% python3 -q
>>> import numpy as np
>>> from numpy import linalg as LA
>>> np.set_printoptions(precision=2, suppress=True, linewidth=140)
>>> M2 = np.array([[1, 1], [1, -1]])
>>> rng = np.random.default_rng(1683)
>>> data = np.kron(M2, np.kron(M2, M2))[rng.permutation(8)][:8]
>>> data
array([[ 1,  1, -1, -1,  1,  1, -1, -1],
       [ 1, -1, -1,  1,  1, -1, -1,  1],
       [ 1,  1,  1,  1,  1,  1,  1,  1],
       [ 1,  1, -1, -1, -1, -1,  1,  1],
       [ 1,  1,  1,  1, -1, -1, -1, -1],
       [ 1, -1, -1,  1, -1,  1,  1, -1],
       [ 1, -1,  1, -1,  1, -1,  1, -1],
       [ 1, -1,  1, -1, -1,  1, -1,  1]])
>>> r0 = np.array([3, -6, 6, -3, -2, -6, 8, -3])
>>> M2 = data + np.outer(r0, np.eye(8)[4])
>>> LA.matrix_rank(M2 - data)
np.int64(1)
>>> round(LA.det(M2) / LA.det(data), 2), round(float(1 + LA.solve(data, r0)[4]), 2)
(np.float64(4.13), 4.12)
>>> M2 = LA.invert(data)
Traceback (most recent call last):
  File "<python-input-11>", line 1, in <module>
    M2 = LA.invert(data)
         ^^^^^^^^^
AttributeError: module 'numpy.linalg' has no attribute 'invert'
>>> M2 = data ** -1
Traceback (most recent call last):
  File "<python-input-12>", line 1, in <module>
    M2 = data ** -1
         ~~~~~^^~~~
ValueError: Integers to negative integer powers are not allowed.
>>> M2 = LA.inv(data)
>>> round(float(LA.cond(data)), 2)
1.0
>>> print(round(float(LA.det(data) * LA.det(M2)), 2))
1.0
>>> round(LA.slogdet(data)[0], 2)
np.float64(1.0)
>>> LA.det(data) * M2
array([[ 512.,  512.,  512.,  512.,  512.,  512.,  512.,  512.],
       [ 512., -512.,  512.,  512.,  512., -512., -512., -512.],
       [-512., -512.,  512., -512.,  512., -512.,  512.,  512.],
       [-512.,  512.,  512., -512.,  512.,  512., -512., -512.],
       [ 512.,  512.,  512., -512., -512., -512.,  512., -512.],
       [ 512., -512.,  512., -512., -512.,  512., -512.,  512.],
       [-512., -512.,  512.,  512., -512.,  512.,  512., -512.],
       [-512.,  512.,  512.,  512., -512., -512., -512.,  512.]])
>>> data @ data
array([[ 0,  0, -4,  4,  0,  0, -4, -4],
       [ 0,  4,  0, -4, -4,  0, -4,  0],
       [ 8,  0,  0,  0,  0,  0,  0,  0],
       [ 0, -4,  0, -4,  4,  0, -4,  0],
       [ 0,  4, -4,  0,  4,  0,  0,  4],
       [ 0,  0, -4, -4,  0,  0,  4, -4],
       [ 0,  4,  4,  0,  4,  0,  0, -4],
       [ 0,  0,  0,  0,  0,  8,  0,  0]])
>>> (data - data.T) / 2
array([[ 0.,  0., -1., -1.,  0.,  0., -1., -1.],
       [ 0.,  0., -1.,  0.,  0.,  0.,  0.,  1.],
       [ 1.,  1.,  0.,  1.,  0.,  1.,  0.,  0.],
       [ 1.,  0., -1.,  0., -1., -1.,  1.,  1.],
       [ 0.,  0.,  0.,  1.,  0.,  0., -1.,  0.],
       [ 0.,  0., -1.,  1.,  0.,  0.,  1., -1.],
       [ 1.,  0.,  0., -1.,  1., -1.,  0.,  0.],
       [ 1., -1.,  0., -1.,  0.,  1.,  0.,  0.]])
>>> np.round(np.abs(LA.eigvals(data)).max(), 2)
np.float64(2.83)
>>> assert data == data.T
Traceback (most recent call last):
  File "<python-input-21>", line 1, in <module>
    assert data == data.T
           ^^^^^^^^^^^^^^
ValueError: The truth value of an array with more than one element is ambiguous. Use a.any() or a.all()
>>> (data + data.T) / 2
array([[ 1.,  1.,  0.,  0.,  1.,  1.,  0.,  0.],
       [ 1., -1.,  0.,  1.,  1., -1., -1.,  0.],
       [ 0.,  0.,  1.,  0.,  1.,  0.,  1.,  1.],
       [ 0.,  1.,  0., -1.,  0.,  0.,  0.,  0.],
       [ 1.,  1.,  1.,  0., -1., -1.,  0., -1.],
       [ 1., -1.,  0.,  0., -1.,  1.,  0.,  0.],
       [ 0., -1.,  1.,  0.,  0.,  0.,  1., -1.],
       [ 0.,  0.,  1.,  0., -1.,  0., -1.,  1.]])
>>> np.round(LA.det(data), 2)
np.float64(4096.0)
>>> print(np.sort(np.abs(LA.eigvals(data))))
[2.83 2.83 2.83 2.83 2.83 2.83 2.83 2.83]
>>> mat = np.load("case8.npy")
>>> mat
array([[0, 1, 1, 2, 2, 1, 2, 1, 1, 1],
       [2, 2, 1, 0, 2, 1, 2, 1, 0, 1],
       [2, 2, 0, 0, 1, 0, 0, 2, 1, 2],
       [2, 1, 0, 1, 0, 2, 0, 1, 1, 2],
       [1, 0, 2, 2, 2, 2, 1, 0, 2, 2],
       [0, 0, 0, 1, 1, 2, 1, 1, 1, 1]])
>>> print(round(float(LA.norm(mat) ** 2 / LA.norm(mat, 2) ** 2), 2))
1.39
>>> mat[2] @ mat[1]
np.int64(14)
>>> print(np.round(LA.norm(mat, 2), 2))
8.81
>>> round(float(LA.norm(mat[2], 1)), 2), np.round(LA.norm(mat[2], np.inf), 2)
(10.0, np.float64(2.0))
>>> LA.norm(mat, axis=1).argmax()
np.int64(4)
>>> LA.norm(mat, axis=0)
array([3.61, 3.16, 2.45, 3.16, 3.74, 3.74, 3.16, 2.83, 2.83, 3.87])
>>> print(round(LA.norm(mat, "nuc"), 2))
19.9
>>> M2 = mat + rng.integers(-2, 3, (6, 1)) @ rng.integers(-2, 3, (1, 10))
>>> M2
array([[-2,  0,  0,  1,  3,  2,  2,  1,  1,  3],
       [ 0,  1,  0, -1,  3,  2,  2,  1,  0,  3],
       [ 4,  3,  1,  1,  0, -1,  0,  2,  1,  0],
       [ 6,  3,  2,  3, -2,  0,  0,  1,  1, -2],
       [ 1,  0,  2,  2,  2,  2,  1,  0,  2,  2],
       [-2, -1, -1,  0,  2,  3,  1,  1,  1,  3]])
>>> np.round(LA.svd(M2 - mat, compute_uv=False), 2) + 0
array([10.2,  0. ,  0. ,  0. ,  0. ,  0. ])
>>> LA.matrix_rank(M2 - mat, tol=1e-8)
np.int64(1)
>>> M2 - mat
array([[-2, -1, -1, -1,  1,  1,  0,  0,  0,  2],
       [-2, -1, -1, -1,  1,  1,  0,  0,  0,  2],
       [ 2,  1,  1,  1, -1, -1,  0,  0,  0, -2],
       [ 4,  2,  2,  2, -2, -2,  0,  0,  0, -4],
       [ 0,  0,  0,  0,  0,  0,  0,  0,  0,  0],
       [-2, -1, -1, -1,  1,  1,  0,  0,  0,  2]])
>>> np.abs(M2 - mat).sum(axis=1)
array([ 9,  9,  9, 18,  0,  9])
>>> feats = np.load("arr.npy")
>>> feats
array([[2, 3, 0, 2, 3, 2, 2, 1, 3, 3, 3, 1],
       [0, 2, 2, 2, 0, 3, 0, 1, 2, 0, 2, 1],
       [0, 0, 0, 2, 1, 1, 1, 1, 3, 2, 2, 3],
       [3, 2, 2, 3, 0, 0, 0, 0, 2, 0, 1, 0],
       [0, 3, 3, 3, 0, 3, 2, 2, 3, 1, 2, 2],
       [2, 3, 3, 3, 1, 2, 2, 3, 3, 2, 2, 2],
       [0, 0, 0, 3, 1, 2, 3, 1, 1, 2, 3, 3],
       [2, 3, 0, 1, 3, 0, 3, 3, 1, 0, 0, 3],
       [3, 3, 3, 2, 1, 0, 2, 0, 3, 2, 1, 2],
       [0, 0, 0, 3, 3, 3, 2, 2, 0, 1, 3, 3],
       [0, 2, 3, 3, 2, 3, 0, 0, 1, 0, 1, 1],
       [1, 1, 2, 0, 0, 3, 0, 2, 2, 3, 0, 3]])
>>> labels = rng.permutation(12)
>>> labels
array([10,  6,  4,  8, 11,  7,  5,  2,  1,  0,  9,  3])
>>> M2 = feats[labels][:, labels]
>>> np.round(LA.det(M2), 2), round(float(LA.det(feats[labels])), 2)
(np.float64(35734.0), 35734.0)
>>> np.trace(M2)
np.int64(23)
>>> r0 = np.array([-4, -6, -6, 0, 9, -3, -5, 7, 2, -5]) + 0.5
>>> M = np.outer(r0, r0) / (r0 @ r0)
>>> print(M.round(2) + 0)
[[ 0.04  0.07  0.07 -0.01 -0.12  0.03  0.06 -0.1  -0.03  0.06]
 [ 0.07  0.11  0.11 -0.01 -0.19  0.05  0.09 -0.15 -0.05  0.09]
 [ 0.07  0.11  0.11 -0.01 -0.19  0.05  0.09 -0.15 -0.05  0.09]
 [-0.01 -0.01 -0.01  0.    0.02  0.   -0.01  0.01  0.   -0.01]
 [-0.12 -0.19 -0.19  0.02  0.33 -0.09 -0.16  0.26  0.09 -0.16]
 [ 0.03  0.05  0.05  0.   -0.09  0.02  0.04 -0.07 -0.02  0.04]
 [ 0.06  0.09  0.09 -0.01 -0.16  0.04  0.07 -0.12 -0.04  0.07]
 [-0.1  -0.15 -0.15  0.01  0.26 -0.07 -0.12  0.21  0.07 -0.12]
 [-0.03 -0.05 -0.05  0.    0.09 -0.02 -0.04  0.07  0.02 -0.04]
 [ 0.06  0.09  0.09 -0.01 -0.16  0.04  0.07 -0.12 -0.04  0.07]]
>>> left, sigma, Vh = LA.svd(M)
>>> evecs = Vh[:(sigma > 1e-8).sum()]
>>> vec = M[6] + -2 * M[1] + rng.integers(2) * np.eye(10)[2]
>>> vec
array([-0.08, -0.13,  0.87,  0.01,  0.23, -0.06, -0.11,  0.18,  0.06, -0.11])
>>> print(np.round(np.diag(evecs.T @ evecs), 2) + 0)
[0.04 0.11 0.11 0.   0.33 0.02 0.07 0.21 0.02 0.07]
>>> print(np.allclose(evecs.T @ evecs @ vec, vec))
False
>>> LA.matrix_rank(np.vstack([M, vec]))
np.int64(2)
>>> vec = np.array([0, 2, 2, 2, 1, 2, 1, 3, 0, 2])
>>> np.round(np.eye(10) - M, 2) + 0
array([[ 0.96, -0.07, -0.07,  0.01,  0.12, -0.03, -0.06,  0.1 ,  0.03, -0.06],
       [-0.07,  0.89, -0.11,  0.01,  0.19, -0.05, -0.09,  0.15,  0.05, -0.09],
       [-0.07, -0.11,  0.89,  0.01,  0.19, -0.05, -0.09,  0.15,  0.05, -0.09],
       [ 0.01,  0.01,  0.01,  1.  , -0.02,  0.  ,  0.01, -0.01,  0.  ,  0.01],
       [ 0.12,  0.19,  0.19, -0.02,  0.67,  0.09,  0.16, -0.26, -0.09,  0.16],
       [-0.03, -0.05, -0.05,  0.  ,  0.09,  0.98, -0.04,  0.07,  0.02, -0.04],
       [-0.06, -0.09, -0.09,  0.01,  0.16, -0.04,  0.93,  0.12,  0.04, -0.07],
       [ 0.1 ,  0.15,  0.15, -0.01, -0.26,  0.07,  0.12,  0.79, -0.07,  0.12],
       [ 0.03,  0.05,  0.05,  0.  , -0.09,  0.02,  0.04, -0.07,  0.98,  0.04],
       [-0.06, -0.09, -0.09,  0.01,  0.16, -0.04, -0.07,  0.12,  0.04,  0.93]])
>>> left, sigma, Vh = LA.svd(M)
>>> np.argmax(sigma[:-1] / (sigma[1:] + 1e-6)) + 1
np.int64(1)
>>> sigma.round(2) + 0
array([1., 0., 0., 0., 0., 0., 0., 0., 0., 0.])
>>> M2 = left[:, :1] @ np.diag(sigma[:1]) @ Vh[:1]
>>> LA.matrix_rank(M, rtol=0.05)
np.int64(1)
>>> round(LA.det(M), 2)
np.float64(-0.0)
>>> LA.determinant(M)
Traceback (most recent call last):
  File "<python-input-65>", line 1, in <module>
    LA.determinant(M)
    ^^^^^^^^^^^^^^
AttributeError: module 'numpy.linalg' has no attribute 'determinant'
>>> np.allclose(M, M.T)
True
>>> np.allclose(M @ M.T, M.T @ M)
True
>>> np.round((M + M.T) / 2, 2) + 0
array([[ 0.04,  0.07,  0.07, -0.01, -0.12,  0.03,  0.06, -0.1 , -0.03,  0.06],
       [ 0.07,  0.11,  0.11, -0.01, -0.19,  0.05,  0.09, -0.15, -0.05,  0.09],
       [ 0.07,  0.11,  0.11, -0.01, -0.19,  0.05,  0.09, -0.15, -0.05,  0.09],
       [-0.01, -0.01, -0.01,  0.  ,  0.02,  0.  , -0.01,  0.01,  0.  , -0.01],
       [-0.12, -0.19, -0.19,  0.02,  0.33, -0.09, -0.16,  0.26,  0.09, -0.16],
       [ 0.03,  0.05,  0.05,  0.  , -0.09,  0.02,  0.04, -0.07, -0.02,  0.04],
       [ 0.06,  0.09,  0.09, -0.01, -0.16,  0.04,  0.07, -0.12, -0.04,  0.07],
       [-0.1 , -0.15, -0.15,  0.01,  0.26, -0.07, -0.12,  0.21,  0.07, -0.12],
       [-0.03, -0.05, -0.05,  0.  ,  0.09, -0.02, -0.04,  0.07,  0.02, -0.04],
       [ 0.06,  0.09,  0.09, -0.01, -0.16,  0.04,  0.07, -0.12, -0.04,  0.07]])
>>> assert M == M.T
Traceback (most recent call last):
  File "<python-input-69>", line 1, in <module>
    assert M == M.T
           ^^^^^^^^
ValueError: The truth value of an array with more than one element is ambiguous. Use a.any() or a.all()
>>> M.inv()
Traceback (most recent call last):
  File "<python-input-70>", line 1, in <module>
    M.inv()
    ^^^^^
AttributeError: 'numpy.ndarray' object has no attribute 'inv'
